$ python -q
>>> import numpy as np
>>> from numpy import linalg as LA
>>> np.set_printoptions(precision=2, suppress=True, linewidth=160, legacy="1.25")
>>> arr = np.load("sample9.npy")
>>> arr.round(2) + 0
array([[  8.7 , -21.23,   1.42,   2.75,   8.7 ],
       [  7.56, -19.11,   1.03,   2.27,   7.56],
       [  1.93,  -7.42,  -0.77,   0.23,   1.93],
       [  0.05,  -1.8 ,  -1.06,  -0.08,   0.05],
       [ -0.11,  -0.77,  -0.91,  -0.02,  -0.11],
       [ -0.12,  -0.73,  -0.9 ,  -0.01,  -0.12],
       [  0.  ,   0.  ,  -0.01,   0.  ,   0.  ],
       [ -0.19,  -0.41,   0.5 ,  -0.5 ,  -0.19],
       [ -0.26,  -0.49,   0.57,  -0.62,  -0.26],
       [ -0.68,  -0.78,   0.81,  -1.24,  -0.68],
       [ -3.35,  -1.17,   1.08,  -4.32,  -3.35],
       [ -3.54,  -1.16,   1.08,  -4.51,  -3.54],
       [ -3.85,  -1.14,   1.07,  -4.83,  -3.85],
       [-16.53,   2.64,  -0.73, -16.69, -16.53],
       [-16.63,   2.68,  -0.75, -16.79, -16.63]])
>>> # rank 3
>>> Z = arr[[14, 8]].astype(float)
>>> for _ in range(3):
...     idx = LA.norm(arr[:, None] - Z, axis=-1).argmin(axis=1)
...     Z = np.array([arr[idx == j].mean(axis=0) for j in range(2)])
... 
>>> idx
array([1, 1, 1, 1, 1, 1, 1, 1, 1, 1, 1, 1, 1, 0, 0])
>>> np.bincount(idx)
array([ 2, 13])
>>> LA.norm(arr, axis=1).argmax()
14
>>> LA.norm(arr, axis=0)
array([26.93, 29.91,  3.5 , 25.25, 26.93])
>>> U, sig, vt = LA.svd(arr)
>>> np.argmax(sig[:-1] / (sig[1:] + 1e-6)) + 1
3
>>> sig.round(2) + 0
array([47.95, 26.2 ,  3.17,  0.  ,  0.  ])
>>> A2 = U[:, :3] @ np.diag(sig[:3]) @ vt[:3]
>>> np.round(LA.norm(arr - A2) / LA.norm(arr), 2)
0.0
>>> np.round(LA.norm(arr - A2, 2), 2), np.round(sig[3], 2)
(0.0, 0.0)
>>> LA.matrix_rank(A2)
3
>>> np.round(np.abs(arr - A2).max(), 2)
0.0
>>> LA.matrix_rank(arr, rtol=0.05)
3
>>> A2 = np.array([[1, -2, 0, 1, -2],
...     [-2, 2, -2, 0, -2],
...     [-3, 0, 1, -1, -3],
...     [2, -1, 1, 2, 3],
...     [3, -3, 1, -2, 0]])
>>> Z = np.array([[-5]])
>>> A = np.block([[A2, np.zeros((5, 1))], [np.zeros((1, 5)), Z]])
>>> A
array([[ 1., -2.,  0.,  1., -2.,  0.],
       [-2.,  2., -2.,  0., -2.,  0.],
       [-3.,  0.,  1., -1., -3.,  0.],
       [ 2., -1.,  1.,  2.,  3.,  0.],
       [ 3., -3.,  1., -2.,  0.,  0.],
       [ 0.,  0.,  0.,  0.,  0., -5.]])
>>> # 2 blocks once reordered
>>> np.round(LA.norm(A[2], 1), 2), round(float(LA.norm(A[2], np.inf)), 2)
(8.0, 3.0)
>>> LA.norm(A, axis=1).argmax()
5
>>> round(LA.norm(A) ** 2 / LA.norm(A, 2) ** 2, 2)
2.14
>>> round(float(LA.norm(A, 1)), 2), np.round(LA.norm(A, np.inf), 2)
(11.0, 9.0)
>>> np.round(LA.norm(A, "nuc"), 2)
22.05
>>> A[2] @ A[5]
0.0
